% ipython --no-banner

In [1]: import numpy as np

In [2]: np.set_printoptions(precision=2, suppress=True, linewidth=160, floatmode="fixed")

In [3]: rd = lambda a: np.round(a, 2) + 0

In [4]: feats = np.load("case16.npy")

In [5]: feats
Out[5]: 
array([[-2.35,  4.15, -4.16,  0.02,  1.84],
       [-1.13, -3.45,  5.13, -5.11, -2.36],
       [ 2.98, -0.61, -3.84,  4.07, -1.17],
       [ 2.54,  0.82, -4.56,  5.03,  0.17],
       [ 2.53, -0.94, -0.23,  3.48,  0.20],
       [-0.09,  0.23, -2.22, -0.17, -1.01],
       [-4.27,  1.96,  1.76, -4.98,  1.04],
       [ 4.23, -1.92, -1.85,  4.99, -0.95],
       [ 1.26, -4.83,  8.77, -2.37, -0.83],
       [-2.27, -2.25,  5.40, -5.84, -1.45],
       [-1.34, -2.01,  4.49, -4.17, -1.06],
       [ 1.54, -4.40,  5.07, -1.71, -2.24],
       [ 1.80,  2.19, -6.01,  5.10,  0.75],
       [ 1.16, -1.12,  0.02,  0.71, -0.93],
       [ 1.97, -2.48, -0.92,  0.75, -2.52]])

In [6]: D = np.linalg.norm(feats[:, None] - feats[None], axis=-1)

In [7]: rd(D[:5, :5])
Out[7]: 
array([[ 0.00, 13.77,  8.75,  7.94,  8.93],
       [13.77,  0.00, 13.82, 15.32, 11.35],
       [ 8.75, 13.82,  0.00,  2.34,  3.95],
       [ 7.94, 15.32,  2.34,  0.00,  4.92],
       [ 8.93, 11.35,  3.95,  4.92,  0.00]])

In [8]: np.unravel_index(D.round(6).argmax(), D.shape)
Out[8]: (np.int64(8), np.int64(12))

In [9]: D.mean(axis=1).argmax()
Out[9]: np.int64(8)

In [10]: D[4].round(6).argsort(kind="stable")[:4]
Out[10]: array([ 4,  7, 13,  2])

In [11]: rd(D[4])
Out[11]: array([ 8.93, 11.35,  3.95,  4.92,  0.00,  5.19, 11.44,  3.17, 11.53, 12.08,  9.93,  8.60,  6.83,  3.30,  4.24])

In [12]: (D + 1e9 * np.eye(15)).round(6).argmin(axis=1)
Out[12]: array([ 5,  9,  3, 12,  7, 13, 10,  2, 11,  1,  9,  8,  3, 14, 13])

In [13]: D.shape
Out[13]: (15, 15)

In [14]: np.linalg.matrix_rank(D ** 2)
Out[14]: np.int64(7)
